% ipython --no-banner

In [1]: import numpy as np

In [2]: np.set_printoptions(precision=2, suppress=True, linewidth=100)

In [3]: X = np.loadtxt("arr.csv", delimiter=",")

In [4]: X
Out[4]: 
array([[ -6.67,  -7.53,  -1.85,  -8.41,  -0.01,  -8.49,  -6.64,  -1.9 ],
       [ -3.66,  -4.05,  -0.98,  -4.48,  -0.03,  -4.49,  -3.49,  -1.  ],
       [ -3.26,  -3.65,  -0.87,  -4.23,   0.05,  -4.11,  -3.18,  -0.95],
       [ -0.89,  -1.03,  -0.31,  -1.11,   0.08,  -1.18,  -0.89,  -0.2 ],
       [ -7.46,  -8.66,  -2.15,  -9.73,  -0.04,  -9.64,  -7.57,  -2.19],
       [ -2.28,  -2.55,  -0.7 ,  -3.03,   0.02,  -2.98,  -2.28,  -0.65],
       [  8.4 ,   9.64,   2.44,  10.88,   0.04,  10.89,   8.38,   2.36],
       [ -1.9 ,  -2.26,  -0.6 ,  -2.51,   0.03,  -2.52,  -1.98,  -0.56],
       [  7.97,   8.98,   2.3 ,  10.25,  -0.02,  10.32,   7.97,   2.24],
       [  0.99,   0.95,   0.23,   1.08,   0.04,   1.13,   0.84,   0.21],
       [  9.27,  10.65,   2.7 ,  12.02,  -0.05,  11.91,   9.23,   2.67],
       [  2.33,   2.57,   0.61,   2.95,  -0.04,   2.96,   2.29,   0.58],
       [ -1.13,  -1.32,  -0.32,  -1.41,  -0.01,  -1.53,  -1.1 ,  -0.23],
       [  3.68,   4.25,   0.96,   4.77,  -0.06,   4.78,   3.73,   1.01],
       [ -0.95,  -1.17,  -0.17,  -1.23,   0.02,  -1.29,  -1.03,  -0.26],
       [  6.44,   7.39,   1.78,   8.26,   0.01,   8.3 ,   6.44,   1.78],
       [ 13.67,  15.58,   3.9 ,  17.42,  -0.08,  17.48,  13.59,   3.86],
       [  7.67,   8.76,   2.16,   9.83,  -0.05,   9.91,   7.67,   2.23],
       [ -4.46,  -5.16,  -1.25,  -5.77,   0.  ,  -5.77,  -4.53,  -1.16],
       [ -3.59,  -4.18,  -1.08,  -4.72,   0.01,  -4.64,  -3.61,  -1.17],
       [  3.55,   4.08,   1.03,   4.55,  -0.04,   4.5 ,   3.55,   0.99],
       [ -0.89,  -1.  ,  -0.28,  -1.09,  -0.01,  -1.15,  -0.88,  -0.24],
       [ -7.59,  -8.65,  -2.18,  -9.81,   0.05,  -9.81,  -7.61,  -2.19],
       [  1.35,   1.53,   0.36,   1.6 ,  -0.05,   1.58,   1.24,   0.32],
       [  2.34,   2.71,   0.7 ,   3.08,  -0.05,   3.06,   2.34,   0.72],
       [  2.36,   2.69,   0.76,   3.08,   0.04,   3.03,   2.38,   0.7 ],
       [ -3.52,  -4.06,  -1.09,  -4.54,  -0.05,  -4.55,  -3.43,  -0.98],
       [-10.29, -11.75,  -2.87, -13.21,   0.01, -13.25, -10.27,  -2.85],
       [ 12.25,  13.98,   3.49,  15.77,   0.06,  15.88,  12.31,   3.59],
       [  0.81,   1.02,   0.25,   1.11,   0.04,   1.16,   0.79,   0.34]])

In [5]: cent = X[[6, 16]].astype(float)

In [6]: for _ in range(6):
   ...:     z = np.linalg.norm(X[:, None] - cent, axis=-1).argmin(axis=1)
   ...:     cent = np.array([X[z == j].mean(axis=0) for j in range(2)])
   ...: 

In [7]: z
Out[7]: array([0, 0, 0, 0, 0, 0, 1, 0, 1, 0, 1, 0, 0, 0, 0, 1, 1, 1, 0, 0, 0, 0, 0, 0, 0, 0, 0, 0, 1, 0])

In [8]: cent[1] - cent[0]
Out[8]: array([11.17, 12.76,  3.19, 14.37, -0.01, 14.41, 11.17,  3.18])
